$ python -q
>>> import numpy as np
>>> np.set_printoptions(precision=2, suppress=True, linewidth=100, sign=" ")
>>> m1 = np.load("data.npy")
>>> print(m1)
[[ 5.87 -0.26  0.72 -0.21 -0.13 -0.69 -0.54 -0.37  1.   -0.07]
 [-0.26  5.68 -0.65  0.67 -0.64  0.22 -0.54  0.1   0.97 -1.11]
 [ 0.72 -0.65  3.62 -1.2  -0.59  0.6  -1.36  0.61 -0.88 -0.39]
 [-0.21  0.67 -1.2   4.67 -2.12 -0.78 -0.88 -0.08  0.76 -0.27]
 [-0.13 -0.64 -0.59 -2.12  4.65 -0.82  0.72 -0.57 -1.94  0.63]
 [-0.69  0.22  0.6  -0.78 -0.82  3.34  0.24 -1.15 -0.21 -0.38]
 [-0.54 -0.54 -1.36 -0.88  0.72  0.24  4.81  0.1   0.45 -1.17]
 [-0.37  0.1   0.61 -0.08 -0.57 -1.15  0.1   4.64  0.48  0.82]
 [ 1.    0.97 -0.88  0.76 -1.94 -0.21  0.45  0.48  4.93  0.38]
 [-0.07 -1.11 -0.39 -0.27  0.63 -0.38 -1.17  0.82  0.38  3.8 ]]
>>> round(np.linalg.norm(m1[9], 1), 2), np.round(np.linalg.norm(m1[9], np.inf), 2)
(np.float64(9.02), np.float64(3.8))
>>> round(np.linalg.norm(m1, "nuc"), 2)
np.float64(46.01)
>>> round(float(m1[9] @ m1[6]), 2)
-8.05
>>> low = np.linalg.cholesky(m1)
>>> np.linalg.eigvalsh(m1).min() > 0
np.True_
>>> low @ low.T
array([[ 5.87, -0.26,  0.72, -0.21, -0.13, -0.69, -0.54, -0.37,  1.  , -0.07],
       [-0.26,  5.68, -0.65,  0.67, -0.64,  0.22, -0.54,  0.1 ,  0.97, -1.11],
       [ 0.72, -0.65,  3.62, -1.2 , -0.59,  0.6 , -1.36,  0.61, -0.88, -0.39],
       [-0.21,  0.67, -1.2 ,  4.67, -2.12, -0.78, -0.88, -0.08,  0.76, -0.27],
       [-0.13, -0.64, -0.59, -2.12,  4.65, -0.82,  0.72, -0.57, -1.94,  0.63],
       [-0.69,  0.22,  0.6 , -0.78, -0.82,  3.34,  0.24, -1.15, -0.21, -0.38],
       [-0.54, -0.54, -1.36, -0.88,  0.72,  0.24,  4.81,  0.1 ,  0.45, -1.17],
       [-0.37,  0.1 ,  0.61, -0.08, -0.57, -1.15,  0.1 ,  4.64,  0.48,  0.82],
       [ 1.  ,  0.97, -0.88,  0.76, -1.94, -0.21,  0.45,  0.48,  4.93,  0.38],
       [-0.07, -1.11, -0.39, -0.27,  0.63, -0.38, -1.17,  0.82,  0.38,  3.8 ]])
>>> round(np.prod(np.diag(low)) ** 2, 2), np.round(np.linalg.det(m1), 2)
(np.float64(459103.34), np.float64(459103.34))
>>> J = np.arange(40).reshape(8, 5) + -1
>>> J
array([[-1,  0,  1,  2,  3],
       [ 4,  5,  6,  7,  8],
       [ 9, 10, 11, 12, 13],
       [14, 15, 16, 17, 18],
       [19, 20, 21, 22, 23],
       [24, 25, 26, 27, 28],
       [29, 30, 31, 32, 33],
       [34, 35, 36, 37, 38]])
>>> np.round(np.linalg.norm(J, 2) / np.linalg.norm(J), 2)
np.float64(1.0)
>>> np.argsort(-np.linalg.norm(J, axis=0).round(6), kind="stable")[:3]
array([ 4,  3,  2])
